% python3 -q
>>> import numpy as np
>>> np.set_printoptions(precision=1, suppress=True, linewidth=140, floatmode="fixed")
>>> rd = lambda a: np.round(a, 1) + 0
>>> E = np.load("out18.npy")
>>> rd(E)
array([[-0.8, -0.2,  0.0, -0.3, -0.3],
       [ 0.0, -0.1,  0.2,  0.5, -0.7],
       [-0.1,  0.3, -0.4, -0.3,  0.2],
       [ 0.2,  0.5,  0.5, -0.5, -0.3],
       [-0.1,  0.2, -0.4, -0.2, -0.4],
       [-0.2, -0.4,  0.6, -0.3,  0.3],
       [-0.5,  0.6,  0.3,  0.5,  0.3]])
>>> # orthonormal columns
>>> rng = np.random.default_rng(1744)
>>> z = rng.permutation(5)
>>> B = E[:, z] * rng.choice([-1, 1], 5)
>>> rd(B)
array([[-0.3,  0.8,  0.0, -0.2,  0.3],
       [ 0.5,  0.0,  0.2, -0.1,  0.7],
       [-0.3,  0.1, -0.4,  0.3, -0.2],
       [-0.5, -0.2,  0.5,  0.5,  0.3],
       [-0.2,  0.1, -0.4,  0.2,  0.4],
       [-0.3,  0.2,  0.6, -0.4, -0.3],
       [ 0.5,  0.5,  0.3,  0.6, -0.3]])
>>> left, _, VT = np.linalg.svd(E.T @ B)
>>> rd(left @ VT)
array([[ 0.0, -1.0,  0.0,  0.0,  0.0],
       [ 0.0,  0.0,  0.0,  1.0,  0.0],
       [ 0.0,  0.0,  1.0,  0.0,  0.0],
       [ 1.0,  0.0,  0.0,  0.0,  0.0],
       [ 0.0,  0.0,  0.0,  0.0, -1.0]])
>>> rd(np.linalg.lstsq(E, B)[0])
array([[ 0.0, -1.0,  0.0,  0.0,  0.0],
       [ 0.0,  0.0,  0.0,  1.0,  0.0],
       [ 0.0,  0.0,  1.0,  0.0,  0.0],
       [ 1.0,  0.0,  0.0,  0.0,  0.0],
       [ 0.0,  0.0,  0.0,  0.0, -1.0]])
>>> F = np.loadtxt("a.csv", delimiter=",")
>>> F
array([[0.0, 0.0, 0.0, 0.0, 0.0],
       [0.0, 0.0, 1.0, 1.0, 1.0],
       [0.0, 1.0, 0.0, 0.0, 1.0],
       [0.0, 1.0, 0.0, 0.0, 0.0],
       [0.0, 1.0, 1.0, 0.0, 0.0]])
>>> cov = F.T @ F
>>> np.allclose(cov, cov.T)
True
>>> np.diag(cov)
array([0.0, 3.0, 2.0, 1.0, 2.0])
>>> rd(np.sort(np.linalg.eigvals(F).real))
array([-1.5, -1.0,  0.0,  0.3,  2.2])
>>> np.flatnonzero(np.linalg.matrix_power((F != 0) + (F.T != 0) + np.eye(5), 5)[1])
array([1, 2, 3, 4])
>>> rd(np.linalg.det(F))
np.float64(0.0)
>>> F @ F
array([[0.0, 0.0, 0.0, 0.0, 0.0],
       [0.0, 3.0, 1.0, 0.0, 1.0],
       [0.0, 1.0, 2.0, 1.0, 1.0],
       [0.0, 0.0, 1.0, 1.0, 1.0],
       [0.0, 1.0, 1.0, 1.0, 2.0]])
>>> (F != 0).astype(int)
array([[0, 0, 0, 0, 0],
       [0, 0, 1, 1, 1],
       [0, 1, 0, 0, 1],
       [0, 1, 0, 0, 0],
       [0, 1, 1, 0, 0]])
>>> A = np.triu(rng.random((11, 11)) < 0.2, 1).astype(int)
>>> A = A + A.T
>>> A
array([[0, 0, 0, 0, 0, 0, 0, 0, 1, 0, 0],
       [0, 0, 0, 0, 1, 0, 0, 0, 0, 1, 0],
       [0, 0, 0, 1, 0, 0, 0, 0, 0, 0, 0],
       [0, 0, 1, 0, 0, 0, 0, 0, 0, 0, 0],
       [0, 1, 0, 0, 0, 0, 1, 0, 1, 0, 0],
       [0, 0, 0, 0, 0, 0, 0, 0, 1, 1, 0],
       [0, 0, 0, 0, 1, 0, 0, 0, 0, 0, 0],
       [0, 0, 0, 0, 0, 0, 0, 0, 0, 0, 0],
       [1, 0, 0, 0, 1, 1, 0, 0, 0, 0, 0],
       [0, 1, 0, 0, 0, 1, 0, 0, 0, 0, 1],
       [0, 0, 0, 0, 0, 0, 0, 0, 0, 1, 0]])
>>> rk = np.linalg.matrix_rank(A)
>>> rk
np.int64(8)
>>> ns = np.linalg.svd(A)[2][rk:].T
>>> [int(np.linalg.matrix_rank(np.delete(A, i, axis=0))) for i in range(11)]
[8, 8, 7, 7, 7, 8, 8, 8, 7, 7, 8]
>>> rd(ns @ ns.T)
array([[ 0.4,  0.1,  0.0,  0.0,  0.0, -0.4, -0.1,  0.0,  0.0,  0.0,  0.2],
       [ 0.1,  0.4,  0.0,  0.0,  0.0, -0.1, -0.4,  0.0,  0.0,  0.0, -0.3],
       [ 0.0,  0.0,  0.0,  0.0,  0.0,  0.0,  0.0,  0.0,  0.0,  0.0,  0.0],
       [ 0.0,  0.0,  0.0,  0.0,  0.0,  0.0,  0.0,  0.0,  0.0,  0.0,  0.0],
       [ 0.0,  0.0,  0.0,  0.0,  0.0,  0.0,  0.0,  0.0,  0.0,  0.0,  0.0],
       [-0.4, -0.1,  0.0,  0.0,  0.0,  0.4,  0.1,  0.0,  0.0,  0.0, -0.2],
       [-0.1, -0.4,  0.0,  0.0,  0.0,  0.1,  0.4,  0.0,  0.0,  0.0,  0.3],
       [ 0.0,  0.0,  0.0,  0.0,  0.0,  0.0,  0.0,  1.0,  0.0,  0.0,  0.0],
       [ 0.0,  0.0,  0.0,  0.0,  0.0,  0.0,  0.0,  0.0,  0.0,  0.0,  0.0],
       [ 0.0,  0.0,  0.0,  0.0,  0.0,  0.0,  0.0,  0.0,  0.0,  0.0,  0.0],
       [ 0.2, -0.3,  0.0,  0.0,  0.0, -0.2,  0.3,  0.0,  0.0,  0.0,  0.5]])
>>> np.linalg.matrix_rank(A.T @ A), np.linalg.matrix_rank(A @ A.T)
(np.int64(8), np.int64(8))
>>> [int(np.linalg.matrix_rank(A[:, :j + 1])) for j in range(11)]
[1, 2, 3, 4, 5, 6, 6, 6, 7, 8, 8]
>>> left, sigma, VT = np.linalg.svd(A, full_matrices=False)
>>> rd(VT @ VT.T)
array([[1.0, 0.0, 0.0, 0.0, 0.0, 0.0, 0.0, 0.0, 0.0, 0.0, 0.0],
       [0.0, 1.0, 0.0, 0.0, 0.0, 0.0, 0.0, 0.0, 0.0, 0.0, 0.0],
       [0.0, 0.0, 1.0, 0.0, 0.0, 0.0, 0.0, 0.0, 0.0, 0.0, 0.0],
       [0.0, 0.0, 0.0, 1.0, 0.0, 0.0, 0.0, 0.0, 0.0, 0.0, 0.0],
       [0.0, 0.0, 0.0, 0.0, 1.0, 0.0, 0.0, 0.0, 0.0, 0.0, 0.0],
       [0.0, 0.0, 0.0, 0.0, 0.0, 1.0, 0.0, 0.0, 0.0, 0.0, 0.0],
       [0.0, 0.0, 0.0, 0.0, 0.0, 0.0, 1.0, 0.0, 0.0, 0.0, 0.0],
       [0.0, 0.0, 0.0, 0.0, 0.0, 0.0, 0.0, 1.0, 0.0, 0.0, 0.0],
       [0.0, 0.0, 0.0, 0.0, 0.0, 0.0, 0.0, 0.0, 1.0, 0.0, 0.0],
       [0.0, 0.0, 0.0, 0.0, 0.0, 0.0, 0.0, 0.0, 0.0, 1.0, 0.0],
       [0.0, 0.0, 0.0, 0.0, 0.0, 0.0, 0.0, 0.0, 0.0, 0.0, 1.0]])
>>> rd(left.T @ A @ VT.T)
array([[2.3, 0.0, 0.0, 0.0, 0.0, 0.0, 0.0, 0.0, 0.0, 0.0, 0.0],
       [0.0, 2.0, 0.0, 0.0, 0.0, 0.0, 0.0, 0.0, 0.0, 0.0, 0.0],
       [0.0, 0.0, 1.9, 0.0, 0.0, 0.0, 0.0, 0.0, 0.0, 0.0, 0.0],
       [0.0, 0.0, 0.0, 1.3, 0.0, 0.0, 0.0, 0.0, 0.0, 0.0, 0.0],
       [0.0, 0.0, 0.0, 0.0, 1.0, 0.0, 0.0, 0.0, 0.0, 0.0, 0.0],
       [0.0, 0.0, 0.0, 0.0, 0.0, 1.0, 0.0, 0.0, 0.0, 0.0, 0.0],
       [0.0, 0.0, 0.0, 0.0, 0.0, 0.0, 1.0, 0.0, 0.0, 0.0, 0.0],
       [0.0, 0.0, 0.0, 0.0, 0.0, 0.0, 0.0, 0.7, 0.0, 0.0, 0.0],
       [0.0, 0.0, 0.0, 0.0, 0.0, 0.0, 0.0, 0.0, 0.0, 0.0, 0.0],
       [0.0, 0.0, 0.0, 0.0, 0.0, 0.0, 0.0, 0.0, 0.0, 0.0, 0.0],
       [0.0, 0.0, 0.0, 0.0, 0.0, 0.0, 0.0, 0.0, 0.0, 0.0, 0.0]])
>>> np.abs(left[:, 0]).round(6).argmax()
np.int64(4)
>>> rd(np.cumsum(sigma ** 2) / np.sum(sigma ** 2))
array([0.3, 0.5, 0.7, 0.8, 0.9, 0.9, 1.0, 1.0, 1.0, 1.0, 1.0])
>>> np.linalg.matrix_rank(A, rtol=0.1)
np.int64(8)
>>> [round(float(x), 1) for x in np.linalg.svd(A, compute_uv=False)[:3]]
[2.3, 2.0, 1.9]
>>> mat = np.load("test19.npy")
>>> mat
array([[ 0,  0,  0,  4, 10,  7,  9],
       [ 1,  0,  0,  4,  8,  9, 10],
       [ 0,  0,  0,  8, 16,  7, 14],
       [ 0,  0,  0,  2,  8,  5,  8],
       [ 0,  0,  0,  8, 12,  7, 12],
       [ 0,  0,  0,  5, 12,  8, 13],
       [ 1,  0,  0,  4, 12,  9, 12],
       [ 0,  0,  0,  7, 10,  8, 13],
       [ 0,  0,  0,  5, 10,  6, 10],
       [ 0,  0,  0,  3,  8,  8, 10],
       [ 0,  0,  0,  4,  8,  5,  6],
       [ 0,  0,  0,  2,  4,  3,  4],
       [ 0,  0,  0,  7, 10,  8, 13],
       [ 0,  0,  0,  5,  8,  4,  7],
       [ 0,  0,  0,  4, 10,  7, 12],
       [ 0,  0,  0,  6,  8,  5, 10],
       [ 0,  0,  0,  6,  8,  7, 12],
       [ 0,  0,  0,  3,  8,  6,  8],
       [ 0,  0,  0,  2,  6,  5,  7],
       [ 0,  0,  0,  4, 10,  5,  7],
       [ 0,  0,  0,  6, 14,  7, 12],
       [ 0,  0,  0,  8, 16,  7, 14],
       [ 0,  0,  0,  2,  4,  3,  4],
       [ 0,  0,  0,  3,  8,  8, 10],
       [ 0,  0,  0,  6,  8,  5, 10],
       [ 0,  0,  0,  6, 10,  7, 10],
       [ 1,  0,  0,  8, 16,  9, 16],
       [ 1,  0,  0,  8, 16,  9, 16],
       [ 0,  0,  0,  4, 12,  5,  8],
       [ 0,  0,  0,  4,  8,  3,  7]])
>>> B = np.array([[5, 1, 4],
...     [8, 8, 5],
...     [9, 5, 9],
...     [2, 6, 3],
...     [5, 4, 1],
...     [6, 0, 3],
...     [4, 3, 2]])
>>> np.einsum("ij->j", mat)
array([  4,   0,   0, 148, 298, 192, 304])
>>> mat @ B
array([[136,  91,  61],
       [147,  87,  71],
       [194, 154,  89],
       [106,  68,  45],
       [166, 132,  81],
       [170, 117,  77],
       [175, 109,  79],
       [164, 121,  81],
       [136, 100,  63],
       [134,  80,  61],
       [102,  74,  47],
       [ 58,  40,  27],
       [164, 121,  81],
       [102,  83,  49],
       [148, 100,  67],
       [122,  98,  61],
       [142, 104,  71],
       [114,  74,  51],
       [ 92,  57,  41],
       [116,  85,  51],
       [172, 128,  77],
       [194, 154,  89],
       [ 58,  40,  27],
       [134,  80,  61],
       [122,  98,  61],
       [144, 106,  69],
       [219, 161, 103],
       [219, 161, 103],
       [130,  96,  55],
       [ 94,  77,  43]])
>>> np.linalg.matrix_rank(mat @ B)
np.int64(3)
>>> B.T @ mat.T
array([[136, 147, 194, 106, 166, 170, 175, 164, 136, 134, 102,  58, 164, 102, 148, 122, 142, 114,  92, 116, 172, 194,  58, 134, 122, 144,
        219, 219, 130,  94],
       [ 91,  87, 154,  68, 132, 117, 109, 121, 100,  80,  74,  40, 121,  83, 100,  98, 104,  74,  57,  85, 128, 154,  40,  80,  98, 106,
        161, 161,  96,  77],
       [ 61,  71,  89,  45,  81,  77,  79,  81,  63,  61,  47,  27,  81,  49,  67,  61,  71,  51,  41,  51,  77,  89,  27,  61,  61,  69,
        103, 103,  55,  43]])
>>> np.einsum("ik,kj->ji", mat, B)
array([[136, 147, 194, 106, 166, 170, 175, 164, 136, 134, 102,  58, 164, 102, 148, 122, 142, 114,  92, 116, 172, 194,  58, 134, 122, 144,
        219, 219, 130,  94],
       [ 91,  87, 154,  68, 132, 117, 109, 121, 100,  80,  74,  40, 121,  83, 100,  98, 104,  74,  57,  85, 128, 154,  40,  80,  98, 106,
        161, 161,  96,  77],
       [ 61,  71,  89,  45,  81,  77,  79,  81,  63,  61,  47,  27,  81,  49,  67,  61,  71,  51,  41,  51,  77,  89,  27,  61,  61,  69,
        103, 103,  55,  43]])
>>> left, sigma, VT = np.linalg.svd(mat)
>>> V = VT[:(sigma > 1e-8).sum()]
>>> x = mat[19] + -3 * mat[13] + rng.integers(2) * np.eye(7)[3]
>>> x
array([  0.0,   0.0,   0.0, -11.0, -14.0,  -7.0, -14.0])
>>> rd(np.diag(V.T @ V))
array([1.0, 0.0, 0.0, 1.0, 1.0, 1.0, 1.0])
>>> rd(np.linalg.norm(x - V.T @ V @ x))
np.float64(0.0)
>>> t3 = np.stack([mat, 2 * mat, mat[::-1]])
>>> np.einsum("bij,cij->bc", t3, t3)
array([[ 8810, 17620,  8088],
       [17620, 35240, 16176],
       [ 8088, 16176,  8810]])
>>> np.linalg.matrix_rank(t3)
array([5, 5, 5])
>>> rd(np.linalg.norm(t3, axis=(1, 2)))
array([ 93.9, 187.7,  93.9])
